% ipython --no-banner

In [1]: import numpy as np

In [2]: from numpy import linalg as LA

In [3]: np.set_printoptions(precision=1, suppress=True, linewidth=160, floatmode="fixed")

In [4]: data = np.loadtxt("a.csv", delimiter=",")

In [5]: data
Out[5]: 
array([[ 2.1,  2.0,  2.0],
       [-1.0, -1.9,  0.0],
       [ 2.0,  2.0,  2.1]])

In [6]: data.sum(axis=0)
Out[6]: array([3.1, 2.1, 4.1])

In [7]: data - data[0]
Out[7]: 
array([[ 0.0,  0.0,  0.0],
       [-3.1, -3.9, -2.0],
       [-0.1,  0.0,  0.1]])

In [8]: data.sum(axis=1)
Out[8]: array([ 6.1, -2.9,  6.1])

In [9]: LA.matrix_rank(data)
Out[9]: np.int64(3)

In [10]: np.count_nonzero(data)
Out[10]: np.int64(8)

In [11]: left, sv, vt = LA.svd(data)

In [12]: np.argmax(sv[:-1] / (sv[1:] + 1e-6)) + 1
Out[12]: np.int64(2)

In [13]: sv
Out[13]: array([5.3, 1.3, 0.1])

In [14]: out = left[:, :2] @ np.diag(sv[:2]) @ vt[:2]

In [15]: LA.matrix_rank(data, rtol=0.05)
Out[15]: np.int64(2)

In [16]: out.round(1) + 0
Out[16]: 
array([[ 2.1,  2.0,  2.0],
       [-1.0, -1.9,  0.0],
       [ 2.0,  2.0,  2.1]])

In [17]: round(float(LA.norm(data - out) / LA.norm(data)), 1)
Out[17]: 0.0

In [18]: round(float(LA.norm(data - out, 2)), 1), round(sv[2], 1)
Out[18]: (0.1, np.float64(0.1))

In [19]: LA.matrix_rank(out)
Out[19]: np.int64(2)

In [20]: r0 = np.array([-1, 1, 3]) + 0.5

In [21]: E = np.outer(r0, r0) / (r0 @ r0)

In [22]: E.round(1) + 0
Out[22]: 
array([[ 0.0, -0.1, -0.1],
       [-0.1,  0.2,  0.4],
       [-0.1,  0.4,  0.8]])

In [23]: round(LA.norm(E, 2) / LA.norm(E), 1)
Out[23]: np.float64(1.0)

In [24]: np.argsort(-LA.norm(E, axis=0).round(6), kind="stable")[:3]
Out[24]: array([2, 1, 0])

In [25]: LA.matrix_rank(E, rtol=0.1)
Out[25]: np.int64(1)

In [26]: evals, evecs = LA.eigh(E)

In [27]: vec = np.array([0, 1, 3])

In [28]: np.round(vec @ E @ vec, 1)
Out[28]: np.float64(9.8)

In [29]: np.round(np.abs(E).sum(axis=1).max(), 1), round(float(np.abs(evals).max()), 1)
Out[29]: (np.float64(1.3), 1.0)

In [30]: (np.sign(evecs[:, -1].round(6)) == np.sign(evecs[0, -1].round(6))).astype(int)
Out[30]: array([1, 0, 0])

In [31]: np.round(LA.eigvalsh(E[1:, 1:]), 1) + 0
Out[31]: array([0.0, 1.0])

In [32]: A = np.load("dump.npy")

In [33]: A
Out[33]: 
array([[0, 1, 1, 1],
       [1, 0, 1, 0],
       [1, 1, 0, 0],
       [1, 0, 0, 0]])

In [34]: left, sv, vt = LA.svd(A, full_matrices=False)

In [35]: np.round(left.T @ left, 1) + 0
Out[35]: 
array([[1.0, 0.0, 0.0, 0.0],
       [0.0, 1.0, 0.0, 0.0],
       [0.0, 0.0, 1.0, 0.0],
       [0.0, 0.0, 0.0, 1.0]])

In [36]: np.allclose(left * sv @ vt, A)
Out[36]: True

In [37]: np.abs(vt[0])
Out[37]: array([0.6, 0.5, 0.5, 0.3])

In [38]: (sv > 1e-8).sum()
Out[38]: np.int64(4)

In [39]: sv
Out[39]: array([2.2, 1.5, 1.0, 0.3])
